$ python -q
>>> import numpy as np
>>> np.set_printoptions(suppress=True, linewidth=120)
>>> F = np.load("sample12.npy")
>>> F
array([[  0.1,  -1.1,  -0.2],
       [  0.2,  10.8,  -1.7],
       [ -0.1,  -2.2,   0.5],
       [ -0.1,   0.7,   0.2],
       [  0.4,   1. ,  -0.5],
       [  0.1,  -1. ,   0.1],
       [ -0.2,  11.1,  -1.5],
       [  0.4,  -8.2,   1.3],
       [  0. ,   3.5,  -0.1],
       [  0.2,   4.6,  -0.6],
       [  0.1, -12.9,   2.3],
       [  0. ,  -2.5,   0.5],
       [ -0.4,  -3.7,   1.3],
       [ -0.3,   6.7,  -1.4],
       [  0.2,   3.4,  -0.3],
       [  0.2,   2.1,  -0.1],
       [  0. ,  -5.4,   1.2],
       [  0.2,   3.1,  -0.7]])
>>> C = F[[6, 4]].astype(float)
>>> for _ in range(3):
...     labels = np.linalg.norm(F[:, None] - C, axis=-1).argmin(axis=1)
...     C = np.array([F[labels == j].mean(axis=0) for j in range(2)])
... 
>>> labels
array([1, 0, 1, 1, 1, 1, 0, 1, 0, 0, 1, 1, 1, 0, 0, 1, 1, 1])
>>> np.abs(C[1] - C[0]).argmax()
np.int64(1)
>>> np.round(C[1] - C[0], 1)
array([ 0.1, -9.2,  1.4])
>>> G = np.cov(F, rowvar=False)
>>> np.round(np.corrcoef(F[:, 2], F[:, 1])[0, 1], 1)
np.float64(-1.0)
>>> np.round(np.polyfit(F[:, 2], F[:, 1], 1), 1)
array([-5.5,  0.6])
>>> np.round(np.linalg.eigvalsh(G)[::-1], 1) + 0
array([38.1,  0.1,  0. ])
>>> G.shape
(3, 3)
>>> np.round(np.median(F, axis=0), 1)
array([ 0.1,  0.8, -0.1])
>>> np.round(F.std(axis=0), 1)
array([0.2, 5.9, 1. ])
>>> np.round(np.corrcoef(F.T), 1) + 0
array([[ 1. , -0.1,  0. ],
       [-0.1,  1. , -1. ],
       [ 0. , -1. ,  1. ]])
>>> Ac = F - F.mean(axis=0)
>>> evecs = np.linalg.svd(Ac)[2][:1]
>>> other = Ac - Ac @ evecs.T @ evecs
>>> round(float(np.linalg.norm(other) / np.linalg.norm(Ac)), 1)
0.1
>>> np.round(np.diag(evecs.T @ evecs), 1) + 0
array([0., 1., 0.])
>>> np.round(np.cov(Ac @ evecs.T, rowvar=False), 1)
np.float64(38.1)
>>> data = np.loadtxt("layer18.csv", delimiter=",")
>>> data
array([[ 6. , -6.9, -4.1],
       [ 8.2, -0.1, -5.7],
       [-9.8, -1.8,  0.4],
       [ 3.9, -3.6,  8.5],
       [-8.8,  4.8,  0. ],
       [-1.5,  9.8,  0.9],
       [-1.1,  0.4,  9.9],
       [-5. ,  7.9,  3.7],
       [-2.3,  8.9, -3.9],
       [ 5.1, -8.3, -2.3],
       [-6.3, -7. ,  3.4],
       [ 6.9,  2.8,  6.6],
       [ 5.7, -4.3,  7. ],
       [ 3. , -9.3,  2.1],
       [ 6.8,  4.5, -5.7],
       [ 0.2,  6.3, -7.7],
       [-8.6,  3.9, -3.3],
       [-7.4,  5.2,  4.4],
       [-1.1,  2.7,  9.6],
       [-6.9, -6.9,  2.1],
       [ 3.5,  6.6,  6.7],
       [-0.4, -9. ,  4.4],
       [ 5.4, -7.3,  4.1],
       [-8.8, -1.3, -4.6]])
>>> dist = np.linalg.norm(data[:, None] - data[None], axis=-1)
>>> np.round(np.linalg.norm(data, axis=1), 1)
array([10. , 10. , 10. , 10. , 10. , 10. , 10. , 10.1, 10. , 10. , 10. , 10. , 10. , 10. ,  9.9, 10. , 10. , 10.1,
       10. , 10. , 10. , 10. , 10. , 10. ])
>>> dist.mean(axis=1).argmax()
np.int64(1)
>>> (dist + 1e9 * np.eye(24)).round(6).argmin(axis=1)
array([ 9, 14, 23, 12, 16,  7, 18, 17,  5,  0, 19, 20,  3, 22,  1,  8,  4,  7,  6, 10, 11, 13, 13,  2])
>>> np.unravel_index(dist.round(6).argmax(), dist.shape)
(np.int64(0), np.int64(7))
>>> np.round(np.linalg.norm(data - data.mean(axis=0), axis=1), 1)
array([11. , 11.3,  9.5,  9. ,  9.7,  9.9,  8.4,  9.4, 10.6, 10.7,  9.2,  9.5,  9.3,  9.9, 11.3, 11.2, 10.2,  9.1,
        8.6,  9.3,  9.4,  9.4,  9.7, 10.3])
